$ python3 -q
>>> import numpy as np
>>> np.set_printoptions(suppress=True, linewidth=140)
>>> def tidy(a):
...     return np.round(a, 2) + 0
... 
>>> feats = np.load("layer7.npy")
>>> print(tidy(feats))
[[ 0.9  -0.69  0.52 -0.26 -2.17  1.19  0.65 -0.28  0.65  0.59]
 [-0.9   0.68 -0.52  0.26  2.17 -1.18 -0.65  0.27 -0.65 -0.59]
 [ 0.89 -0.96  0.72 -0.21 -1.95  1.38  0.67 -0.5   0.38  0.4 ]
 [-0.38 -0.92  0.66  0.3   1.81  0.4  -0.17 -0.88 -1.44 -1.07]
 [ 0.69  0.29 -0.2  -0.33 -2.27  0.3   0.43  0.46  1.29  1.01]
 [-0.81  0.12 -0.1   0.32  2.34 -0.7  -0.55 -0.16 -1.08 -0.88]
 [ 0.56 -1.56  1.15  0.02 -0.54  1.59  0.51 -1.1  -0.68 -0.39]
 [-0.79  1.33 -0.99  0.11  1.39 -1.59 -0.64  0.84  0.13 -0.03]
 [ 0.    1.38 -1.01 -0.22 -1.   -1.04 -0.12  1.13  1.33  0.93]
 [ 0.74 -1.43  1.06 -0.07 -1.15  1.62  0.61 -0.94 -0.3  -0.1 ]
 [-0.68  1.49 -1.1   0.04  0.92 -1.63 -0.58  1.01  0.45  0.22]
 [-0.83  0.2  -0.16  0.31  2.33 -0.78 -0.57 -0.1  -1.02 -0.84]
 [ 0.39  0.91 -0.66 -0.31 -1.82 -0.39  0.17  0.87  1.44  1.07]
 [-0.72 -0.21  0.14  0.33  2.29 -0.38 -0.46 -0.4  -1.25 -0.99]
 [ 0.39 -1.58  1.16  0.1   0.01  1.47  0.4  -1.17 -0.96 -0.62]
 [ 0.46  0.78 -0.56 -0.32 -1.96 -0.24  0.24  0.79  1.43  1.08]
 [-0.45 -0.81  0.58  0.31  1.93  0.27 -0.22 -0.81 -1.43 -1.08]
 [-0.72 -0.19  0.13  0.33  2.3  -0.4  -0.46 -0.39 -1.24 -0.98]
 [ 0.18 -1.51  1.11  0.17  0.57  1.26  0.25 -1.18 -1.19 -0.81]
 [-0.49  1.58 -1.17 -0.05  0.29 -1.55 -0.46  1.14  0.81  0.5 ]
 [ 0.12 -1.47  1.08  0.19  0.73  1.19  0.21 -1.17 -1.25 -0.86]
 [-0.79  0.04 -0.05  0.32  2.34 -0.63 -0.53 -0.22 -1.12 -0.91]
 [-0.88  0.45 -0.35  0.29  2.28 -1.   -0.62  0.09 -0.85 -0.73]
 [ 0.62  0.47 -0.33 -0.33 -2.18  0.11  0.36  0.58  1.36  1.05]
 [-0.27  1.55 -1.14 -0.14 -0.32 -1.37 -0.32  1.19  1.1   0.73]
 [ 0.9  -0.82  0.62 -0.24 -2.08  1.29  0.67 -0.38  0.53  0.5 ]
 [ 0.79 -0.04  0.04 -0.32 -2.34  0.63  0.53  0.22  1.12  0.91]
 [ 0.89 -0.54  0.41 -0.28 -2.25  1.07  0.63 -0.16  0.78  0.68]
 [ 0.13  1.25 -0.91 -0.26 -1.31 -0.84 -0.02  1.07  1.4   1.  ]
 [-0.61  1.54 -1.14  0.    0.69 -1.61 -0.54  1.07  0.59  0.33]
 [-0.05 -1.33  0.97  0.24  1.13  0.96  0.08 -1.11 -1.36 -0.97]
 [-0.9   0.78 -0.59  0.24  2.1  -1.26 -0.66  0.35 -0.56 -0.53]
 [-0.73 -0.17  0.11  0.33  2.3  -0.42 -0.47 -0.37 -1.23 -0.98]
 [-0.84  1.22 -0.91  0.15  1.61 -1.54 -0.66  0.73 -0.05 -0.16]
 [-0.82  0.13 -0.11  0.31  2.34 -0.71 -0.55 -0.15 -1.07 -0.87]
 [-0.09 -1.3   0.95  0.24  1.21  0.91  0.06 -1.09 -1.38 -0.98]
 [ 0.84 -0.26  0.21 -0.3  -2.33  0.83  0.58  0.06  0.98  0.82]
 [-0.02 -1.36  1.    0.23  1.05  1.01  0.11 -1.13 -1.34 -0.95]
 [ 0.31  1.03 -0.75 -0.29 -1.67 -0.54  0.11  0.94  1.44  1.06]
 [-0.84  0.24 -0.19  0.31  2.33 -0.81 -0.58 -0.07 -1.   -0.83]
 [ 0.75  0.11 -0.07 -0.33 -2.32  0.48  0.49  0.33  1.2   0.96]
 [-0.85  1.19 -0.89  0.16  1.66 -1.53 -0.67  0.7  -0.09 -0.19]]
>>> Xc = feats - feats.mean(axis=0)
>>> vecs = np.linalg.svd(Xc)[2][:2]
>>> M2 = Xc - Xc @ vecs.T @ vecs
>>> print(tidy(M2.std(axis=0)))
[0. 0. 0. 0. 0. 0. 0. 0. 0. 0.]
>>> print(tidy(np.linalg.norm(M2) / np.linalg.norm(Xc)))
0.0
>>> print(tidy((Xc @ vecs.T).std(axis=0)))
[2.29 1.91]
>>> print(tidy(np.cov(Xc @ vecs.T, rowvar=False)))
[[5.39 0.  ]
 [0.   3.72]]
>>> mat = np.load("data.npy")
>>> print(tidy(mat))
[[ 1.02  0.51 -0.93 -0.03  0.18  0.03  0.41  0.78 -0.99  0.19  0.11]
 [-0.66  1.2  -0.58  0.24 -0.5  -0.06  0.05 -1.07 -0.37  0.16  0.38]
 [-0.51  0.34  0.65  0.3  -0.57 -0.86  1.04  0.89  0.07  0.02  0.42]
 [ 0.76 -0.26  0.39  0.63 -0.22 -0.23  0.91 -0.93 -0.32 -0.33 -0.89]
 [-0.46  0.46  0.99 -0.9   0.62  0.25  0.08 -0.03 -1.08 -0.12 -0.4 ]
 [-1.02 -0.51 -0.46  0.87  0.02  0.96  0.32  0.44 -0.5  -0.36 -0.38]
 [ 0.15  0.1  -0.11 -0.7   0.21  1.    1.2  -0.26  0.71 -0.28  0.59]
 [-0.25  0.09 -0.72 -0.8  -0.38 -0.58 -0.02  0.17  0.19 -1.34 -0.66]
 [ 0.31  0.73  0.36 -0.08 -1.1   0.86 -0.28  0.47  0.4   0.32 -0.85]
 [-0.51 -0.15 -0.59 -0.45  0.38 -0.38  0.56 -0.03  0.37  1.24 -0.95]
 [-0.05 -1.03 -0.09 -0.75 -1.2   0.07  0.07 -0.24 -0.73  0.41  0.4 ]]
>>> x0 = np.array([-3, 2, -2, -3, -3, 3, -3, 3, -1, -3, -3])
>>> rhs = mat @ x0
>>> print(tidy(rhs))
[ 0.66  1.5  -2.7  -7.09  4.23  6.23 -1.58 10.55  9.39 -1.51  1.68]
>>> print(tidy(np.linalg.solve(mat, rhs)))
[-3.  2. -2. -3. -3.  3. -3.  3. -1. -3. -3.]
>>> print(tidy(np.linalg.solve(mat, mat[:, 7])))
[0. 0. 0. 0. 0. 0. 0. 1. 0. 0. 0.]
>>> print(tidy(np.linalg.solve(mat, 4 * rhs)))
[-12.   8.  -8. -12. -12.  12. -12.  12.  -4. -12. -12.]
>>> print(tidy(np.linalg.solve(mat.T, mat[10])))
[0. 0. 0. 0. 0. 0. 0. 0. 0. 0. 1.]
>>> print(tidy(np.linalg.solve(mat, rhs + mat[:, 3])))
[-3.  2. -2. -2. -3.  3. -3.  3. -1. -3. -3.]
>>> theta = np.radians(15)
>>> r_ = np.eye(11)
>>> r_[5, 5] = r_[1, 1] = np.cos(theta)
>>> r_[5, 1], r_[1, 5] = -np.sin(theta), np.sin(theta)
>>> print(tidy(r_))
[[ 1.    0.    0.    0.    0.    0.    0.    0.    0.    0.    0.  ]
 [ 0.    0.97  0.    0.    0.    0.26  0.    0.    0.    0.    0.  ]
 [ 0.    0.    1.    0.    0.    0.    0.    0.    0.    0.    0.  ]
 [ 0.    0.    0.    1.    0.    0.    0.    0.    0.    0.    0.  ]
 [ 0.    0.    0.    0.    1.    0.    0.    0.    0.    0.    0.  ]
 [ 0.   -0.26  0.    0.    0.    0.97  0.    0.    0.    0.    0.  ]
 [ 0.    0.    0.    0.    0.    0.    1.    0.    0.    0.    0.  ]
 [ 0.    0.    0.    0.    0.    0.    0.    1.    0.    0.    0.  ]
 [ 0.    0.    0.    0.    0.    0.    0.    0.    1.    0.    0.  ]
 [ 0.    0.    0.    0.    0.    0.    0.    0.    0.    1.    0.  ]
 [ 0.    0.    0.    0.    0.    0.    0.    0.    0.    0.    1.  ]]
>>> M2 = mat @ r_.T
>>> print(tidy(M2))
[[ 1.02  0.5  -0.93 -0.03  0.18 -0.1   0.41  0.78 -0.99  0.19  0.11]
 [-0.66  1.15 -0.58  0.24 -0.5  -0.37  0.05 -1.07 -0.37  0.16  0.38]
 [-0.51  0.1   0.65  0.3  -0.57 -0.91  1.04  0.89  0.07  0.02  0.42]
 [ 0.76 -0.31  0.39  0.63 -0.22 -0.16  0.91 -0.93 -0.32 -0.33 -0.89]
 [-0.46  0.51  0.99 -0.9   0.62  0.12  0.08 -0.03 -1.08 -0.12 -0.4 ]
 [-1.02 -0.24 -0.46  0.87  0.02  1.06  0.32  0.44 -0.5  -0.36 -0.38]
 [ 0.15  0.35 -0.11 -0.7   0.21  0.94  1.2  -0.26  0.71 -0.28  0.59]
 [-0.25 -0.07 -0.72 -0.8  -0.38 -0.58 -0.02  0.17  0.19 -1.34 -0.66]
 [ 0.31  0.93  0.36 -0.08 -1.1   0.64 -0.28  0.47  0.4   0.32 -0.85]
 [-0.51 -0.24 -0.59 -0.45  0.38 -0.33  0.56 -0.03  0.37  1.24 -0.95]
 [-0.05 -0.98 -0.09 -0.75 -1.2   0.34  0.07 -0.24 -0.73  0.41  0.4 ]]
>>> print(tidy(np.linalg.det(r_)), tidy(np.trace(r_)))
1.0 10.93
>>> print(np.allclose(mat @ mat.T, M2 @ M2.T))
True
>>> m1 = np.load("x.npy")
>>> print(m1)
[[2 3 0 3 1]
 [1 3 2 3 2]
 [0 0 2 1 3]
 [1 0 3 0 0]
 [2 3 0 2 0]
 [4 9 4 9 5]]
>>> x0 = np.array([2, 6, -9, 5, 7])
>>> rhs = m1 @ x0
>>> coef, lr = np.zeros(5), 1 / np.linalg.norm(m1, 2) ** 2
>>> for i in range(30):
...     coef -= lr * m1.T @ (m1 @ coef - rhs)
...     if i % 10 == 0: print(i, round(np.linalg.norm(m1 @ coef - rhs), 2))
... 
0 34.88
10 22.81
20 16.29
>>> print(tidy(coef))
[ 1.32  6.04 -4.92  5.87  2.64]
>>> print(tidy(np.linalg.cond(m1)))
47.37
>>> M2 = np.c_[m1[:, :4] @ np.array([[1, 1, 2, 2], [-1, 1, 2, 0], [-1, 2, -1, 0], [1, 2, -2, 1]]), np.array([5, -3, -3, -2, -2, 5])]
>>> print(M2)
[[ 2 11  4  7  5]
 [-1 14  0  5 -3]
 [-1  6 -4  1 -3]
 [-2  7 -1  2 -2]
 [ 1  9  6  6 -2]
 [ 0 39  4 17  5]]
>>> print(tidy(np.linalg.norm(np.linalg.qr(m1)[0].T @ M2, axis=0) ** 2 / ((M2 ** 2).sum(axis=0) + 1e-12)))
[1.   1.   1.   1.   0.92]
>>> W = np.array([[1, 1, 1, 0],
...     [0, 2, 1, 2],
...     [2, 2, 2, 1],
...     [0, 2, 0, 1],
...     [1, 0, 2, 0],
...     [1, 2, 0, 1],
...     [2, 0, 1, 0],
...     [1, 0, 0, 0],
...     [1, 1, 0, 0],
...     [0, 1, 1, 0],
...     [1, 0, 2, 0]])
>>> coef = np.array([1, 0, 0, -3])
>>> hid = np.maximum(mat @ W + coef, 0)
>>> print(tidy((hid > 0).mean(axis=0)))
[0.64 0.45 0.36 0.  ]
>>> print((hid > 0).astype(int))
[[1 0 1 0]
 [0 1 0 0]
 [1 1 1 0]
 [1 1 0 0]
 [1 0 1 0]
 [1 0 0 0]
 [1 1 1 0]
 [0 0 0 0]
 [1 1 0 0]
 [0 0 0 0]
 [0 0 0 0]]
>>> W2 = np.array([[-1, -1, -1], [1, -1, -2], [0, 2, 2], [0, 2, 0]])
>>> print((hid @ W2).round(6).argmax(axis=1))
[1 0 1 0 1 0 1 0 0 0 0]
>>> x0 = np.array([0, 1, -2, 1, 3])
>>> rhs = m1 @ x0
>>> print(tidy(np.linalg.pinv(m1) @ m1))
[[1. 0. 0. 0. 0.]
 [0. 1. 0. 0. 0.]
 [0. 0. 1. 0. 0.]
 [0. 0. 0. 1. 0.]
 [0. 0. 0. 0. 1.]]
>>> try:
...     np.linalg.solve(m1, rhs)
... except np.linalg.LinAlgError as e:
...     print("failed:", e)
... 
failed: Last 2 dimensions of the array must be square
>>> rng = np.random.default_rng(6388)
>>> rhs = rhs + 0.1 * rng.normal(size=6)
>>> print(tidy(rhs))
[ 9.    7.98  5.99 -5.95  5.11 24.92]
>>> coef, *_ = np.linalg.lstsq(m1, rhs)
>>> print([round(float(np.linalg.norm(np.linalg.solve(m1.T @ m1 + lam * np.eye(5), m1.T @ rhs))), 2) for lam in (0, 1, 10, 100)])
[3.91, 3.28, 2.06, 1.25]
>>> U, sigma, Vt = np.linalg.svd(m1, full_matrices=False)
>>> print(U.shape, sigma.shape, Vt.shape)
(6, 5) (5,) (5, 5)
>>> print(tidy(np.sqrt((sigma ** 2).sum())), tidy(np.linalg.norm(m1)))
17.61 17.61
>>> print(tidy(U.T @ U))
[[1. 0. 0. 0. 0.]
 [0. 1. 0. 0. 0.]
 [0. 0. 1. 0. 0.]
 [0. 0. 0. 1. 0.]
 [0. 0. 0. 0. 1.]]
>>> print(tidy(Vt @ Vt.T))
[[1. 0. 0. 0. 0.]
 [0. 1. 0. 0. 0.]
 [0. 0. 1. 0. 0.]
 [0. 0. 0. 1. 0.]
 [0. 0. 0. 0. 1.]]
>>> print(tidy(sigma))
[16.87  4.25  2.51  0.92  0.36]
>>> print((sigma > 1e-8).sum())
5
>>> theta = np.deg2rad(15)
>>> J = np.eye(4)
>>> J[np.ix_([2, 3], [2, 3])] = [[np.cos(theta), -np.sin(theta)], [np.sin(theta), np.cos(theta)]]
>>> print(tidy(J))
[[ 1.    0.    0.    0.  ]
 [ 0.    1.    0.    0.  ]
 [ 0.    0.    0.97 -0.26]
 [ 0.    0.    0.26  0.97]]
>>> x0 = np.array([3, 3, -2, 0])
>>> print([p for p in range(1, 25) if np.allclose(np.linalg.matrix_power(J, p), np.eye(4))])
[24]
>>> print(4 - np.linalg.matrix_rank(J - np.eye(4), tol=1e-8))
2
>>> print(tidy(np.linalg.norm(x0)), tidy(np.linalg.norm(J @ x0)))
4.69 4.69
>>> print(tidy(np.sort(np.abs(np.degrees(np.angle(np.linalg.eigvals(J)))))))
[ 0.  0. 15. 15.]
>>> print(tidy(np.linalg.inv(J)))
[[ 1.    0.    0.    0.  ]
 [ 0.    1.    0.    0.  ]
 [ 0.    0.    0.97  0.26]
 [ 0.    0.   -0.26  0.97]]
>>> M2 = J / np.linalg.norm(J, axis=1, keepdims=True)
>>> cov = M2 @ M2.T
>>> print(tidy(cov))
[[1. 0. 0. 0.]
 [0. 1. 0. 0.]
 [0. 0. 1. 0.]
 [0. 0. 0. 1.]]
>>> x0 = np.array([0, 1, 0, 0])
>>> rhs = J @ x0
>>> print(rhs)
[0. 1. 0. 0.]
>>> print(tidy(np.linalg.solve(J, rhs)))
[0. 1. 0. 0.]
>>> print(tidy(np.linalg.solve(J.T, J[2])))
[0. 0. 1. 0.]
>>> print(tidy(np.linalg.solve(J, rhs + J[:, 0])))
[1. 1. 0. 0.]
>>> X = np.loadtxt("a.csv", delimiter=",")
>>> print(X)
[[ 3.94 -2.94  5.66 -0.02 -2.43  0.65 -2.38 -4.71]
 [ 4.   -0.58  3.38  4.24  0.37 -4.47  1.27  2.49]
 [-1.62 -2.65 -1.58 -1.33  1.64 -0.58  0.    1.71]
 [ 2.27 -2.63  4.67  0.46 -0.94  1.28 -2.78 -2.96]
 [-0.12 -5.46 -1.66 -1.9  -1.19 -1.33 -1.62  2.51]
 [ 0.2  -5.26 -1.57 -4.42  1.81 -2.63 -3.21  2.27]
 [-0.36 -4.71 -2.06 -3.06 -0.87 -2.24 -2.65  1.71]
 [ 2.14 -3.35  4.58  1.91 -0.12 -0.92  1.44 -4.05]
 [-2.22 -4.83 -2.41 -2.47  0.67 -0.76 -1.75  2.45]
 [ 1.63 -3.71 -0.59 -0.54 -0.79 -0.72 -2.69 -0.31]
 [-0.72 -4.86 -0.92 -3.09  0.86 -1.51 -1.69  2.47]
 [ 4.09 -1.68  4.08  3.39 -0.13 -3.59  1.43  4.15]
 [ 1.64 -1.25  2.4   2.8  -0.02  0.52 -0.12 -3.14]
 [ 1.27 -3.64 -1.81 -2.1  -0.09 -0.65 -3.62  2.08]
 [-1.57 -4.81  0.51 -0.95 -0.36 -2.48 -2.1   0.62]
 [ 4.46 -0.46  2.88  2.98  0.64 -5.28 -0.08  1.54]
 [ 3.5  -0.33  0.85  2.41  0.35 -3.17  2.73  2.64]
 [ 2.06 -4.78  4.89  0.67 -0.36  0.41  1.09 -3.76]
 [ 3.21 -1.84  4.76  2.21 -0.89 -1.02 -0.72 -4.31]
 [ 2.46 -3.79  4.14  0.63 -0.9   1.55 -1.14 -5.02]
 [ 2.81 -2.6   5.8   2.62 -2.19 -0.12  0.13 -0.62]
 [ 5.47  0.58  2.73  4.09  1.83 -4.66  1.54  3.25]
 [ 4.64  0.92  2.76  2.91 -0.91 -4.23  3.11  3.55]
 [-0.85 -0.48  5.14  0.71 -1.67  0.15 -0.84 -5.44]
 [-2.21 -6.84 -0.45 -3.33  0.27 -0.48 -2.27  2.32]
 [-1.17 -3.9  -0.97 -4.15  0.74 -1.17 -1.14  2.87]
 [-1.16 -2.64 -2.07 -5.09  1.13 -2.09 -2.97  0.84]
 [ 5.55 -1.16  2.2   4.21  2.77 -3.6   1.66  1.86]
 [-0.18 -4.55 -1.6  -2.46  1.08 -1.6  -3.64  2.21]
 [ 3.29 -2.57  3.27  4.21  0.53 -5.76  2.6   4.3 ]
 [ 4.63 -0.66  1.55  2.17  0.94 -5.02  1.27  2.54]
 [ 3.17 -2.82  2.6   0.29 -0.29  1.01  0.76 -3.85]]
>>> labels = X[:, 3] > np.median(X[:, 3])
>>> u = X[labels].mean(axis=0) - X[~labels].mean(axis=0)
>>> print(tidy(u))
[ 3.25  2.64  3.73  4.77 -0.06 -1.49  3.07 -0.77]
>>> print(labels.astype(int))
[0 1 0 0 0 0 0 1 0 0 0 1 1 0 0 1 1 1 1 1 1 1 1 1 0 0 0 1 0 1 1 0]
>>> print(tidy((((X - X.mean(axis=0)) @ u > 0) == labels).mean()))
0.91
>>> theta = np.radians(45)
>>> r_ = np.eye(8)
>>> r_[2, 2] = r_[6, 6] = np.cos(theta)
>>> r_[2, 6], r_[6, 2] = -np.sin(theta), np.sin(theta)
>>> print(tidy(r_))
[[ 1.    0.    0.    0.    0.    0.    0.    0.  ]
 [ 0.    1.    0.    0.    0.    0.    0.    0.  ]
 [ 0.    0.    0.71  0.    0.    0.   -0.71  0.  ]
 [ 0.    0.    0.    1.    0.    0.    0.    0.  ]
 [ 0.    0.    0.    0.    1.    0.    0.    0.  ]
 [ 0.    0.    0.    0.    0.    1.    0.    0.  ]
 [ 0.    0.    0.71  0.    0.    0.    0.71  0.  ]
 [ 0.    0.    0.    0.    0.    0.    0.    1.  ]]
>>> M2 = X @ r_.T
>>> print(tidy(np.linalg.det(r_)), tidy(np.trace(r_)))
1.0 7.41
>>> print(np.allclose(X @ X.T, M2 @ M2.T))
True
>>> M2 = J / np.sqrt((J ** 2).mean(axis=1, keepdims=True))
>>> print(tidy(J - J.mean(axis=1, keepdims=True)))
[[ 0.75 -0.25 -0.25 -0.25]
 [-0.25  0.75 -0.25 -0.25]
 [-0.18 -0.18  0.79 -0.44]
 [-0.31 -0.31 -0.05  0.66]]
